In [1]: import numpy as np

In [2]: import numpy.linalg as la

In [3]: np.set_printoptions(precision=2, suppress=True, linewidth=160)

In [4]: data = np.load("a.npy")

In [5]: data
Out[5]: 
array([[  7,  -7,   3,   2,   5,   2],
       [ -2,  -3,  -4,   8,   5,   0],
       [ -6,  -8,   3,   2,   2,  -2],
       [  3, -13,  -5,  18,  15,   2]])

In [6]: # rows and columns are dependent

In [7]: t3 = np.stack([data, 4 * data, data[::-1]])

In [8]: (t3 @ data.T).shape
Out[8]: (3, 4, 4)

In [9]: la.matrix_rank(t3.reshape(3, -1))
Out[9]: np.int64(2)

In [10]: la.norm(t3, axis=(1, 2))
Out[10]: array([ 33.69, 134.76,  33.69])

In [11]: [round(float(x), 2) for x in la.svd(data, compute_uv=False)[:3]]
Out[11]: [30.66, 10.2, 9.53]

In [12]: la.matrix_rank(data, rtol=0.1)
Out[12]: np.int64(3)

In [13]: round(la.norm(data, 2) / la.norm(data), 2)
Out[13]: np.float64(0.91)

In [14]: np.argsort(-la.norm(data, axis=0).round(6), kind="stable")[:3]
Out[14]: array([3, 1, 4])

In [15]: rk = la.matrix_rank(data)

In [16]: rk
Out[16]: np.int64(3)

In [17]: null = la.svd(data)[2][rk:].T

In [18]: np.round(data @ null, 2) + 0
Out[18]: 
array([[0., 0., 0.],
       [0., 0., 0.],
       [0., 0., 0.],
       [0., 0., 0.]])

In [19]: null.shape
Out[19]: (6, 3)

In [20]: [int(la.matrix_rank(np.delete(data, i, axis=0))) for i in range(4)]
Out[20]: [3, 3, 2, 3]

In [21]: X = np.array([[4, 0], [3, 0]])

In [22]: Uu, sig, VT = la.svd(X)

In [23]: evecs = VT[:(sig > 1e-8).sum()]

In [24]: rng = np.random.default_rng(79)

In [25]: vec = X[1] + 4 * X[0] + rng.integers(2) * np.eye(2)[1]

In [26]: vec
Out[26]: array([19.,  0.])

In [27]: np.allclose(evecs.T @ evecs @ vec, vec)
Out[27]: True

In [28]: la.matrix_rank(np.vstack([X, vec]))
Out[28]: np.int64(1)

In [29]: np.round(la.norm(vec - evecs.T @ evecs @ vec), 2)
Out[29]: np.float64(0.0)

In [30]: M = np.array([[2, 3, 3, -1],
    ...:     [0, 4, 0, 2],
    ...:     [-1, 2, 2, -1],
    ...:     [1, 2, -2, 3],
    ...:     [0, 0, 0, 0],
    ...:     [0, 0, 0, 0],
    ...:     [2, -1, 3, -2],
    ...:     [0, 0, 0, 0],
    ...:     [1, 2, -2, 3],
    ...:     [2, -1, 3, -3],
    ...:     [0, 0, 0, 0],
    ...:     [1, -3, 5, -5],
    ...:     [-1, -2, 2, -2]])

In [31]: P = M @ la.solve(M.T @ M, M.T)

In [32]: np.diag(P)
Out[32]: array([0.53, 0.44, 0.48, 0.32, 0.  , 0.  , 0.48, 0.  , 0.32, 0.45, 0.  , 0.44, 0.53])

In [33]: P @ M[:, 3]
Out[33]: array([-1.,  2., -1.,  3.,  0.,  0., -2.,  0.,  3., -3.,  0., -5., -2.])

In [34]: np.round(la.eigvalsh(P), 2) + 0
Out[34]: array([0., 0., 0., 0., 0., 0., 0., 0., 0., 1., 1., 1., 1.])

In [35]: gram = np.cov(M, rowvar=False)

In [36]: np.argwhere(np.triu(np.abs(np.corrcoef(M.T)) > 0.8, 1))
Out[36]: array([[2, 3]])

In [37]: gram.shape
Out[37]: (4, 4)

In [38]: round(np.corrcoef(M[:, 2], M[:, 0])[0, 1], 2)
Out[38]: np.float64(0.28)

In [39]: M.std(axis=0)
Out[39]: array([1.01, 1.95, 2.02, 2.21])

In [40]: D = la.norm(M[:, None] - M[None], axis=-1)

In [41]: D[7].round(6).argsort(kind="stable")[:4]
Out[41]: array([ 4,  5,  7, 10])

In [42]: D.mean(axis=1).argmax()
Out[42]: np.int64(11)

In [43]: np.unravel_index(D.round(6).argmax(), D.shape)
Out[43]: (np.int64(3), np.int64(11))

In [44]: D[7]
Out[44]: array([4.8 , 4.47, 3.16, 4.24, 0.  , 0.  , 4.24, 0.  , 4.24, 4.8 , 0.  , 7.75, 3.61])

In [45]: la.matrix_rank(D ** 2)
Out[45]: np.int64(6)

In [46]: (D + 1e9 * np.eye(13)).round(6).argmin(axis=1)
Out[46]: array([2, 3, 4, 8, 5, 4, 9, 4, 3, 6, 4, 9, 6])

In [47]: np.flatnonzero(D[7] < D.mean() / 2)
Out[47]: array([ 4,  5,  7, 10])

In [48]: D[:5, :5]
Out[48]: 
array([[0.  , 4.8 , 3.32, 6.56, 4.8 ],
       [4.8 , 0.  , 4.24, 3.16, 4.47],
       [3.32, 4.24, 0.  , 6.  , 3.16],
       [6.56, 3.16, 6.  , 0.  , 4.24],
       [4.8 , 4.47, 3.16, 4.24, 0.  ]])

In [49]: la.norm(M, axis=1)
Out[49]: array([4.8 , 4.47, 3.16, 4.24, 0.  , 0.  , 4.24, 0.  , 4.24, 4.8 , 0.  , 7.75, 3.61])

In [50]: E = np.array([[3, 1, 1, 2, 0, 1],
    ...:     [3, 2, 1, 0, 0, 1],
    ...:     [1, 2, 1, 0, 2, 3],
    ...:     [0, 0, 2, 1, 3, 2],
    ...:     [0, 1, 0, 3, 3, 2]])

In [51]: E[-1] = E[0] + 3 * E[1]

In [52]: E
Out[52]: 
array([[ 3,  1,  1,  2,  0,  1],
       [ 3,  2,  1,  0,  0,  1],
       [ 1,  2,  1,  0,  2,  3],
       [ 0,  0,  2,  1,  3,  2],
       [12,  7,  4,  2,  0,  4]])

In [53]: M2 = E / la.norm(E, axis=1, keepdims=True)

In [54]: gram = M2 @ M2.T

In [55]: np.argwhere(np.triu(np.abs(gram) > 0.95, 1))
Out[55]: array([[1, 4]])

In [56]: (gram - 2 * np.eye(5)).round(6).argmax(axis=1)
Out[56]: array([4, 4, 3, 2, 1])

In [57]: Uu, sig, VT = la.svd(E)

In [58]: evecs = VT[:(sig > 1e-8).sum()]

In [59]: vec = E[3] + 2 * E[0] + rng.integers(2) * np.eye(6)[0]

In [60]: vec
Out[60]: array([7., 2., 4., 5., 3., 4.])

In [61]: np.allclose(evecs.T @ evecs @ vec, vec)
Out[61]: False

In [62]: np.round(la.norm(E, 2) / la.norm(E), 2)
Out[62]: np.float64(0.95)

In [63]: la.cond(E) > 100
Out[63]: np.True_

In [64]: np.argsort(-la.norm(E, axis=0).round(6), kind="stable")[:3]
Out[64]: array([0, 1, 5])

In [65]: la.matrix_rank(E, rtol=0.1)
Out[65]: np.int64(3)

In [66]: rk = la.matrix_rank(E)

In [67]: rk
Out[67]: np.int64(4)

In [68]: null = la.svd(E)[2][rk:].T

In [69]: la.matrix_rank(E.T @ E), la.matrix_rank(E @ E.T)
Out[69]: (np.int64(4), np.int64(4))

In [70]: A = np.array([[5, 2, 3, 5, 5, 1],
    ...:     [3, 1, 0, 3, 3, 1],
    ...:     [3, 2, 0, 5, 5, 1],
    ...:     [5, 4, 4, 0, 2, 3],
    ...:     [1, 5, 4, 1, 5, 1]]) * (rng.random((5, 6)) < 0.3)

In [71]: A
Out[71]: 
array([[5, 0, 3, 5, 5, 0],
       [0, 1, 0, 0, 0, 1],
       [3, 0, 0, 0, 0, 1],
       [0, 0, 4, 0, 0, 3],
       [0, 0, 0, 1, 0, 0]])

In [72]: M2 = A / la.norm(A, axis=1, keepdims=True)

In [73]: gram = M2 @ M2.T

In [74]: gram[2]
Out[74]: array([0.52, 0.22, 1.  , 0.19, 0.  ])

In [75]: la.norm(M2, axis=1)
Out[75]: array([1., 1., 1., 1., 1.])

In [76]: np.degrees(np.arccos(np.clip(gram[2, 4], -1, 1)))
Out[76]: np.float64(90.0)

In [77]: gram
Out[77]: 
array([[1.  , 0.  , 0.52, 0.26, 0.55],
       [0.  , 1.  , 0.22, 0.42, 0.  ],
       [0.52, 0.22, 1.  , 0.19, 0.  ],
       [0.26, 0.42, 0.19, 1.  , 0.  ],
       [0.55, 0.  , 0.  , 0.  , 1.  ]])
